>>> import numpy as np
>>> import numpy.linalg as la
>>> np.set_printoptions(precision=2, suppress=True, linewidth=100, legacy="1.25")
>>> def tidy(a):
...     return np.round(a, 2) + 0
... 
>>> A = np.load("out18.npy")
>>> print(A)
[[-1  0 -2  2 -2  0]
 [-3  3 -1 -3 -2  2]
 [ 2 -1  1 -1 -1  3]
 [-1  3 -2  3  3 -2]
 [ 1  3 -3 -1  3  0]
 [ 2  0 -1 -2  0  3]
 [-1 -3 -1 -3  2  1]
 [-2 -1  3  1  0 -2]
 [ 0  2 -2  2  3  3]
 [ 3 -3  2  0 -2  1]
 [-2 -3  0  2 -1 -3]
 [ 2  0  0 -2 -3  2]]
>>> cen = A - A.mean(axis=0)
>>> Uu, s, Vt = la.svd(cen, full_matrices=False)
>>> print(np.abs(Uu[:, 0]).argmax())
3
>>> print(tidy((s ** 2).sum() ** 2 / (s ** 4).sum()))
3.82
>>> K = np.array([[1.0, 0.2, 0.04, 0.01, 0.0, 0.0, 0.0],
...     [0.2, 1.0, 0.2, 0.04, 0.01, 0.0, 0.0],
...     [0.04, 0.2, 1.0, 0.2, 0.04, 0.01, 0.0],
...     [0.01, 0.04, 0.2, 1.0, 0.2, 0.04, 0.01],
...     [0.0, 0.01, 0.04, 0.2, 1.0, 0.2, 0.04],
...     [0.0, 0.0, 0.01, 0.04, 0.2, 1.0, 0.2],
...     [0.0, 0.0, 0.0, 0.01, 0.04, 0.2, 1.0]])
>>> # symmetric, so the eigenvalues are real
>>> f = np.array([3, 5, 6, 1, 9, 9, 2])
>>> B = K + np.outer(f, np.eye(7)[6])
>>> print(la.matrix_rank(B - K))
1
>>> print(B)
[[1.   0.2  0.04 0.01 0.   0.   3.  ]
 [0.2  1.   0.2  0.04 0.01 0.   5.  ]
 [0.04 0.2  1.   0.2  0.04 0.01 6.  ]
 [0.01 0.04 0.2  1.   0.2  0.04 1.01]
 [0.   0.01 0.04 0.2  1.   0.2  9.04]
 [0.   0.   0.01 0.04 0.2  1.   9.2 ]
 [0.   0.   0.   0.01 0.04 0.2  3.  ]]
>>> Lm = la.cholesky(K)
>>> print(tidy(Lm))
[[1.   0.   0.   0.   0.   0.   0.  ]
 [0.2  0.98 0.   0.   0.   0.   0.  ]
 [0.04 0.2  0.98 0.   0.   0.   0.  ]
 [0.01 0.04 0.2  0.98 0.   0.   0.  ]
 [0.   0.01 0.04 0.2  0.98 0.   0.  ]
 [0.   0.   0.01 0.04 0.2  0.98 0.  ]
 [0.   0.   0.   0.01 0.04 0.2  0.98]]
>>> print(tidy(Lm @ Lm.T))
[[1.   0.2  0.04 0.01 0.   0.   0.  ]
 [0.2  1.   0.2  0.04 0.01 0.   0.  ]
 [0.04 0.2  1.   0.2  0.04 0.01 0.  ]
 [0.01 0.04 0.2  1.   0.2  0.04 0.01]
 [0.   0.01 0.04 0.2  1.   0.2  0.04]
 [0.   0.   0.01 0.04 0.2  1.   0.2 ]
 [0.   0.   0.   0.01 0.04 0.2  1.  ]]
>>> print(tidy(np.prod(np.diag(Lm)) ** 2), tidy(la.det(K)))
0.78 0.78
>>> m1 = np.loadtxt("a.csv", delimiter=",")
>>> print(m1)
[[  3.   2.   7.   1.   1.  -3.   3.   2.  -1.  -2.   0.   6.   3.   2.   1.]
 [  2.  15.   1.  -6.  -7. -16.  16. -10. -13.  13.  17.  -6.   5.   7. -10.]
 [  7.   1.  20.  -1.  11.  -3.   3.   5.   2. -11.  -5.  15.   8.   1.   0.]
 [  1.  -6.  -1.  17.  -8.   9.  -9.   9.   3.  -4. -10.   7.  -9.  -6.  12.]
 [  1.  -7.  11.  -8.  21.   8.  -8.   0.   9. -15. -11.   3.   3.  -9.  -7.]
 [ -3. -16.  -3.   9.   8.  21. -21.   7.  13. -14. -20.   1. -11. -16.   6.]
 [  3.  16.   3.  -9.  -8. -21.  21.  -7. -13.  14.  20.  -1.  11.  16.  -6.]
 [  2. -10.   5.   9.   0.   7.  -7.  15.   9. -10. -12.  16.   1.   4.  17.]
 [ -1. -13.   2.   3.   9.  13. -13.   9.  12. -13. -15.   7.  -2.  -5.   8.]
 [ -2.  13. -11.  -4. -15. -14.  14. -10. -13.  19.  19. -12.   1.   9.  -6.]
 [  0.  17.  -5. -10. -11. -20.  20. -12. -15.  19.  23. -10.   7.  13. -10.]
 [  6.  -6.  15.   7.   3.   1.  -1.  16.   7. -12. -10.  23.   7.   8.  16.]
 [  3.   5.   8.  -9.   3. -11.  11.   1.  -2.   1.   7.   7.  12.  13.   0.]
 [  2.   7.   1.  -6.  -9. -16.  16.   4.  -5.   9.  13.   8.  13.  23.   8.]
 [  1. -10.   0.  12.  -7.   6.  -6.  17.   8.  -6. -10.  16.   0.   8.  22.]]
>>> # symmetric, so the eigenvalues are real
>>> print(la.lstsq(m1[:-1].T, m1[-1])[2])
4
>>> print(np.unique(m1.round(6), axis=0).shape)
(15, 15)
>>> print(np.abs(np.diag(la.qr(m1)[1])) > 1e-9)
[ True  True  True  True False False False False False False False False False False False]
>>> print(np.allclose(m1[:-1].T @ la.lstsq(m1[:-1].T, m1[-1])[0], m1[-1]))
True
